>>> import numpy as np
>>> np.set_printoptions(precision=2, suppress=True, linewidth=200, sign=" ")
>>> W0 = np.load("block2.npy")
>>> print(W0)
[[ 5  2  0  0  0]
 [ 3 -1  0  0  0]
 [ 0  0  5 -4  0]
 [ 0  0 -4 -4  0]
 [ 0  0  0  0  2]]
>>> vals, evecs = np.linalg.eig(W0)
>>> print(np.sort(np.linalg.eigvals(W0 @ W0)))
[  3.51   4.    30.48  34.49  42.52]
>>> print(np.sort(np.linalg.eigvals(W0.T)))
[-5.52 -1.87  2.    5.87  6.52]
>>> print(np.prod(vals))
792.0
>>> print(vals)
[ 5.87 -1.87  6.52 -5.52  2.  ]
>>> print(np.einsum("ii->", W0))
7
>>> print(round(np.linalg.eigvals(W0).sum().real, 2))
7.0
>>> print(round(float(np.linalg.det(2 * W0)), 2), np.round(np.linalg.det(W0), 2))
25344.0 792.0
>>> print(np.einsum("ij,ji->", W0, W0))
115
>>> print(round(np.linalg.det(W0[::-1]), 2))
792.0
>>> print(np.kron(np.eye(2, dtype=int), W0))
[[ 5  2  0  0  0  0  0  0  0  0]
 [ 3 -1  0  0  0  0  0  0  0  0]
 [ 0  0  5 -4  0  0  0  0  0  0]
 [ 0  0 -4 -4  0  0  0  0  0  0]
 [ 0  0  0  0  2  0  0  0  0  0]
 [ 0  0  0  0  0  5  2  0  0  0]
 [ 0  0  0  0  0  3 -1  0  0  0]
 [ 0  0  0  0  0  0  0  5 -4  0]
 [ 0  0  0  0  0  0  0 -4 -4  0]
 [ 0  0  0  0  0  0  0  0  0  2]]
>>> u = np.array([1, 2, -2, 1, 3])
>>> out = W0 + np.outer(u, np.eye(5)[0])
>>> print(np.round(np.linalg.det(out) / np.linalg.det(W0), 2), round(1 + np.linalg.solve(W0, u)[0], 2))
1.45 1.45
>>> print(np.linalg.matrix_rank(np.linalg.inv(out) - np.linalg.inv(W0), tol=1e-8))
1
>>> print(out)
[[ 6.  2.  0.  0.  0.]
 [ 5. -1.  0.  0.  0.]
 [-2.  0.  5. -4.  0.]
 [ 1.  0. -4. -4.  0.]
 [ 3.  0.  0.  0.  2.]]
>>> W1 = np.array([[-2, -2, -3, 0, -2, 1],
...     [1, 0, 2, 0, 3, -1],
...     [-2, 3, 3, -2, 0, -2],
...     [-1, 1, 0, -1, 1, -3],
...     [-3, 3, 2, 3, 0, -2]])
>>> coef = np.array([9, 5, 4, 8, 2, 9])
>>> act = np.maximum(W0 @ W1 + coef, 0)
>>> print((act > 0).mean(axis=0))
[ 1.   0.4  0.4  1.   0.2  1. ]
>>> cent = np.array([[4, 4], [0, 2], [-3, 4], [-3, 4], [5, -2], [1, 4]])
>>> print(act @ cent)
[[ -8  84]
 [ -3  92]
 [-40 172]
 [ 53 280]
 [-39 138]]
>>> print((act @ cent).round(6).argmax(axis=1))
[ 1  1  1  1  1]
>>> print(W1 @ cent)
[[ -8 -16]
 [ 12   2]
 [-13  -6]
 [  1 -20]
 [-29   6]]
>>> F = np.load("data.npy")
>>> print(F)
[[ 0  0  0  0  2]
 [ 0  0  0  0  0]
 [ 0  0  0  0  0]
 [ 0  0  1  0  0]
 [-3  0  0  0  0]]
>>> O = W0.astype(float).copy()
>>> for j in range(5):
...     O[:, j] -= O[:, :j] @ (O[:, :j].T @ O[:, j])
...     O[:, j] /= np.linalg.norm(O[:, j])
... 
>>> print(O)
[[ 0.86  0.51  0.    0.    0.  ]
 [ 0.51 -0.86  0.    0.    0.  ]
 [ 0.    0.    0.78 -0.62  0.  ]
 [ 0.    0.   -0.62 -0.78  0.  ]
 [ 0.    0.    0.    0.    1.  ]]
>>> print(np.round(O.T @ W0, 2) + 0)
[[ 5.83  1.2   0.    0.    0.  ]
 [ 0.    1.89  0.    0.    0.  ]
 [ 0.    0.    6.4  -0.62  0.  ]
 [ 0.    0.    0.    5.62  0.  ]
 [ 0.    0.    0.    0.    2.  ]]
>>> E = np.load("sample18.npy")
>>> print(E)
[[  5   0  -8   8  -3   1   7  -8]
 [  3  -8   0  -9   8  -8  -1  -2]
 [ -5  -5  -2   9   5   5   3   5]
 [  2   8  -8  17 -11   9   8  -6]]
>>> # rank 3
>>> rk = np.linalg.matrix_rank(E)
>>> print(rk)
3
>>> ns = np.linalg.svd(E)[2][rk:].T
>>> print(np.allclose(E @ ns, 0))
True
>>> print(np.linalg.matrix_rank(E.T @ E), np.linalg.matrix_rank(E @ E.T))
3 3
>>> print(np.round(E @ ns, 2) + 0)
[[ 0.  0.  0.  0.  0.]
 [ 0.  0.  0.  0.  0.]
 [ 0.  0.  0.  0.  0.]
 [ 0.  0.  0.  0.  0.]]
>>> print([int(np.linalg.matrix_rank(np.delete(E, i, axis=0))) for i in range(4)])
[3, 3, 2, 3]
>>> left, sig, Vh = np.linalg.svd(E)
>>> print(np.argmax(sig[:-1] / (sig[1:] + 1e-6)) + 1)
3
>>> out = left[:, :3] @ np.diag(sig[:3]) @ Vh[:3]
>>> print(out.round(2) + 0)
[[  5.   0.  -8.   8.  -3.   1.   7.  -8.]
 [  3.  -8.   0.  -9.   8.  -8.  -1.  -2.]
 [ -5.  -5.  -2.   9.   5.   5.   3.   5.]
 [  2.   8.  -8.  17. -11.   9.   8.  -6.]]
>>> print(np.linalg.matrix_rank(out))
3
>>> print(np.linalg.matrix_rank(E, rtol=0.1))
3
>>> print([round(float(x), 2) for x in np.linalg.svd(E, compute_uv=False)[:3]])
[33.21, 14.98, 13.34]
>>> print(round(float(np.linalg.norm(E, 2) / np.linalg.norm(E)), 2))
0.86
>>> print(np.argsort(-np.linalg.norm(E, axis=0).round(6), kind="stable")[:3])
[ 3  4  5]
>>> out = E / np.linalg.norm(E, axis=1, keepdims=True)
>>> C2 = out @ out.T
>>> print(C2)
[[ 1.   -0.28  0.14  0.8 ]
 [-0.28  1.   -0.28 -0.81]
 [ 0.14 -0.28  1.    0.26]
 [ 0.8  -0.81  0.26  1.  ]]
>>> print(np.linalg.norm(out, axis=1))
[ 1.  1.  1.  1.]
>>> print((np.abs(C2) > 0.9).astype(int))
[[ 1  0  0  0]
 [ 0  1  0  0]
 [ 0  0  1  0]
 [ 0  0  0  1]]
>>> print(np.argwhere(np.triu(np.abs(C2) > 0.95, 1)))
[]
>>> vals, evecs = np.linalg.eigh(C2)
>>> x0 = np.array([3, 7, 3, 9])
>>> print((np.sign(evecs[:, -1].round(6)) == np.sign(evecs[0, -1].round(6))).astype(int))
[ 1  0  1  1]
>>> print(np.linalg.eigvalsh(C2[1:, 1:]))
[ 0.19  0.85  1.96]
>>> print(round(np.abs(C2).sum(axis=1).max(), 2), round(np.abs(vals).max(), 2))
2.86 2.39
>>> print(np.round(x0 @ C2 @ x0, 2))
82.49
>>> X = np.load("test1.npy")
>>> print(X)
[[ 1.  0.  0.  0.  0.  0.  0.  0.]
 [ 0. -1.  0.  0.  0.  0.  0.  0.]
 [ 0.  0.  1.  0.  0.  0.  0.  0.]
 [ 0.  0.  0. -1.  0.  0.  0.  0.]
 [ 0.  0.  0.  0.  1.  0.  0.  0.]
 [ 0.  0.  0.  0.  0.  1.  0.  0.]
 [ 0.  0.  0.  0.  0.  0.  1.  0.]
 [ 0.  0.  0.  0.  0.  0.  0.  1.]]
>>> # splits into 8 blocks
>>> print([round(float(np.linalg.det(X[:i, :i])), 2) + 0 for i in range(1, 9)])
[1.0, -1.0, -1.0, 1.0, 1.0, 1.0, 1.0, 1.0]
>>> O, r_ = np.linalg.qr(X)
>>> print(np.trace(O @ O.T))
8.0
>>> print(np.sort(np.linalg.eigvals(X)))
[-1. -1.  1.  1.  1.  1.  1.  1.]
>>> print([int(np.linalg.matrix_rank(np.linalg.matrix_power(X, p))) for p in range(1, 9)])
[8, 8, 8, 8, 8, 8, 8, 8]
>>> print(np.prod(np.diag(X)), np.round(np.linalg.det(X), 2))
1.0 1.0
>>> M = np.load("a.npy")
>>> print(M)
[[  3  20   0  11  10  13]
 [  0  23   0   8   0  10]
 [  0  20   0   8   0   9]
 [ 11   0  10   0  24   0]
 [  0   0   6   0   0   0]
 [  0  26   0   8   0  11]
 [  3   0   6   0   6   0]
 [  0   0   6   0   0   0]
 [ 11   0  18   0  22   0]
 [  0  20   0   5   0   5]
 [  3   8   0   5   8   1]
 [  0  29   0  11   0  16]
 [  7   0   8   0  15   0]
 [  0  26   0  11   0  15]
 [  7   0   4   2  16   0]
 [  0  20   0   5   0   5]
 [  0   0   4   0   0   0]
 [  0  29   0  11   0  16]
 [  0   8   0   2   0   0]]
>>> u, r1 = M[13], M[18]
>>> print(u @ u)
1022
>>> pr = (u @ r1) / (u @ u) * u
>>> print(round(float((r1 - pr) @ u), 2))
0.0
>>> print(round(float(np.linalg.norm(u + r1) ** 2 + np.linalg.norm(u - r1) ** 2), 2))
2180.0
>>> print(np.outer(u, r1))
[[   0    0    0    0    0    0]
 [   0  208    0   52    0    0]
 [   0    0    0    0    0    0]
 [   0   88    0   22    0    0]
 [   0    0    0    0    0    0]
 [   0  120    0   30    0    0]]
>>> print(r1 - pr)
[ 0.    2.15  0.   -0.48  0.   -3.38]
>>> x0 = np.array([-1, 3, 1, 2, 2, -3])
>>> print(M * x0)
[[ -3  60   0  22  20 -39]
 [  0  69   0  16   0 -30]
 [  0  60   0  16   0 -27]
 [-11   0  10   0  48   0]
 [  0   0   6   0   0   0]
 [  0  78   0  16   0 -33]
 [ -3   0   6   0  12   0]
 [  0   0   6   0   0   0]
 [-11   0  18   0  44   0]
 [  0  60   0  10   0 -15]
 [ -3  24   0  10  16  -3]
 [  0  87   0  22   0 -48]
 [ -7   0   8   0  30   0]
 [  0  78   0  22   0 -45]
 [ -7   0   4   4  32   0]
 [  0  60   0  10   0 -15]
 [  0   0   4   0   0   0]
 [  0  87   0  22   0 -48]
 [  0  24   0   4   0   0]]
>>> print((M @ x0).argmax())
5
>>> print(M @ x0)
[ 60  55  49  47   6  61  15   6  51  55  44  61  31  55  33  55   4  61  28]
>>> print(M @ (2 * x0))
[ 120  110   98   94   12  122   30   12  102  110   88  122   62  110   66  110    8  122   56]
>>> print(np.linalg.norm(M @ x0) <= np.linalg.norm(M, 2) * np.linalg.norm(x0) + 1e-9)
True
>>> print(np.einsum("ij,j->i", M, x0))
[ 60  55  49  47   6  61  15   6  51  55  44  61  31  55  33  55   4  61  28]
>>> C2 = np.cov(M, rowvar=False)
>>> print(C2.shape)
(6, 6)
>>> print(round(np.corrcoef(M[:, 4], M[:, 1])[0, 1], 2))
-0.55
>>> print(np.argsort(-M.std(axis=0).round(6), kind="stable"))
[ 1  4  5  2  3  0]
>>> print(M.std(axis=0))
[  3.7   11.54   4.73   4.36   7.96   6.16]
>>> print(np.corrcoef(M.T))
[[ 1.   -0.56  0.79 -0.47  0.99 -0.45]
 [-0.56  1.   -0.72  0.95 -0.55  0.94]
 [ 0.79 -0.72  1.   -0.7   0.74 -0.59]
 [-0.47  0.95 -0.7   1.   -0.43  0.97]
 [ 0.99 -0.55  0.74 -0.43  1.   -0.43]
 [-0.45  0.94 -0.59  0.97 -0.43  1.  ]]
>>> O, _ = np.linalg.qr(np.array([[-0.5, -0.4, 0.8, -0.9, 0.4],
...     [0.2, -0.6, -2.0, 0.9, -1.2],
...     [0.2, -1.3, -0.7, -1.7, -1.6],
...     [-1.0, 1.2, -0.5, 0.2, 0.3],
...     [1.3, -1.8, 0.5, -0.5, 0.4]]))
>>> vals = np.array([0, 1, -3, 3, -1])
>>> arr = O @ np.diag(vals) @ O.T
>>> print(arr)
[[ 0.58  2.05 -0.3   0.12  0.05]
 [ 2.05 -1.23 -1.35 -0.59  0.73]
 [-0.3  -1.35  1.74  0.21 -0.01]
 [ 0.12 -0.59  0.21 -0.68 -0.42]
 [ 0.05  0.73 -0.01 -0.42 -0.41]]
>>> print(np.allclose(arr[:-1].T @ np.linalg.lstsq(arr[:-1].T, arr[-1])[0], arr[-1]))
True
>>> vals, evecs = np.linalg.eigh(arr)
>>> x0 = np.array([2, 0, 2, 1, 0])
>>> print(round(x0 @ arr @ x0, 2))
7.54
>>> print(np.linalg.eigvalsh(arr[1:, 1:]))
[-2.1  -0.99  0.15  2.36]
>>> A = np.loadtxt("m.csv", delimiter=",")
>>> print(A)
[[ 97.   5.   1.  34. -24.  68.  11.  22.]
 [  5.  65.  35.  -4.  39.  24.  18.  24.]
 [  1.  35.  96. -53.  62. -17.   0. -18.]
 [ 34.  -4. -53.  75. -44.  39.   7.  50.]
 [-24.  39.  62. -44. 114. -44. -17.  -8.]
 [ 68.  24. -17.  39. -44. 109.  31.  51.]
 [ 11.  18.   0.   7. -17.  31.  74.   3.]
 [ 22.  24. -18.  50.  -8.  51.   3.  64.]]
>>> vals, evecs = np.linalg.eigh(A)
>>> x0 = np.array([-3, 2, -3, -1, -3, -2, 3, 1])
>>> print(np.round(evecs * np.abs(vals) @ evecs.T, 2) + 0)
[[ 97.   5.   1.  34. -24.  68.  11.  22.]
 [  5.  65.  35.  -4.  39.  24.  18.  24.]
 [  1.  35.  96. -53.  62. -17.   0. -18.]
 [ 34.  -4. -53.  75. -44.  39.   7.  50.]
 [-24.  39.  62. -44. 114. -44. -17.  -8.]
 [ 68.  24. -17.  39. -44. 109.  31.  51.]
 [ 11.  18.   0.   7. -17.  31.  74.   3.]
 [ 22.  24. -18.  50.  -8.  51.   3.  64.]]
>>> u = np.array([1, 1, 0, -1, 1, 1, 1, -2])
>>> out = A + np.outer(u, np.eye(8)[0])
>>> print(np.linalg.matrix_rank(np.linalg.inv(out) - np.linalg.inv(A), tol=1e-8))
1
>>> print(round(float(np.linalg.det(out) / np.linalg.det(A)), 2), round(1 + np.linalg.solve(A, u)[0], 2))
0.91 0.91
>>> print(np.linalg.matrix_rank(out - A))
1
>>> vals, evecs = np.linalg.eigh(A)
>>> print(np.linalg.eigvalsh(A + 5 * np.eye(8)))
[   6.79   21.63   29.94   42.03   79.82   92.24  175.03  286.5 ]
>>> print(np.linalg.svd(A, compute_uv=False))
[ 281.5   170.03   87.24   74.82   37.03   24.94   16.63    1.79]
>>> print(np.round(evecs @ np.diag(vals) @ evecs.T, 2) + 0)
[[ 97.   5.   1.  34. -24.  68.  11.  22.]
 [  5.  65.  35.  -4.  39.  24.  18.  24.]
 [  1.  35.  96. -53.  62. -17.   0. -18.]
 [ 34.  -4. -53.  75. -44.  39.   7.  50.]
 [-24.  39.  62. -44. 114. -44. -17.  -8.]
 [ 68.  24. -17.  39. -44. 109.  31.  51.]
 [ 11.  18.   0.   7. -17.  31.  74.   3.]
 [ 22.  24. -18.  50.  -8.  51.   3.  64.]]
>>> print(np.abs(evecs[:, -1]).round(6).argmax())
5
>>> print(np.round(vals.sum(), 2), np.trace(A))
694.0 694.0
>>> print((vals > 1e-8).sum(), (vals < -1e-8).sum())
8 0
>>> print(np.round(evecs.T @ A @ evecs, 2) + 0)
[[   1.79    0.      0.      0.      0.      0.      0.      0.  ]
 [   0.     16.63    0.      0.      0.      0.      0.      0.  ]
 [   0.      0.     24.94    0.      0.      0.      0.      0.  ]
 [   0.      0.      0.     37.03    0.      0.      0.      0.  ]
 [   0.      0.      0.      0.     74.82    0.      0.      0.  ]
 [   0.      0.      0.      0.      0.     87.24    0.      0.  ]
 [   0.      0.      0.      0.      0.      0.    170.03    0.  ]
 [   0.      0.      0.      0.      0.      0.      0.    281.5 ]]
>>> x0 = np.ones(8)
>>> for _ in range(3):
...     x0 = A @ x0
...     x0 /= np.linalg.norm(x0)
...     print(round(x0 @ A @ x0, 2))
... 
196.65
223.4
249.95
>>> print(x0)
[ 0.48  0.24 -0.05  0.32 -0.17  0.62  0.22  0.38]
>>> print(round(float(np.linalg.eigvalsh(A)[-1]), 2))
281.5
>>> out = A / np.sqrt((A ** 2).mean(axis=1, keepdims=True))
>>> print(np.linalg.matrix_rank(out) == np.linalg.matrix_rank(A))
True
>>> print(np.linalg.norm(out, axis=1))
[ 2.83  2.83  2.83  2.83  2.83  2.83  2.83  2.83]
>>> print(out[1])
[ 0.15  2.    1.07 -0.12  1.2   0.74  0.55  0.74]
>>> mat = np.array([[6, 6, 2, 2, 4, 4, 0, 6], [9, 9, 3, 3, 6, 6, 0, 9]])
>>> print([round(float(x), 2) for x in np.linalg.svd(mat, compute_uv=False)[:3]])
[21.93, 0.0]
>>> print(round(np.linalg.norm(mat, 2) / np.linalg.norm(mat), 2))
1.0
>>> print(np.linalg.matrix_rank(mat, rtol=0.1))
1
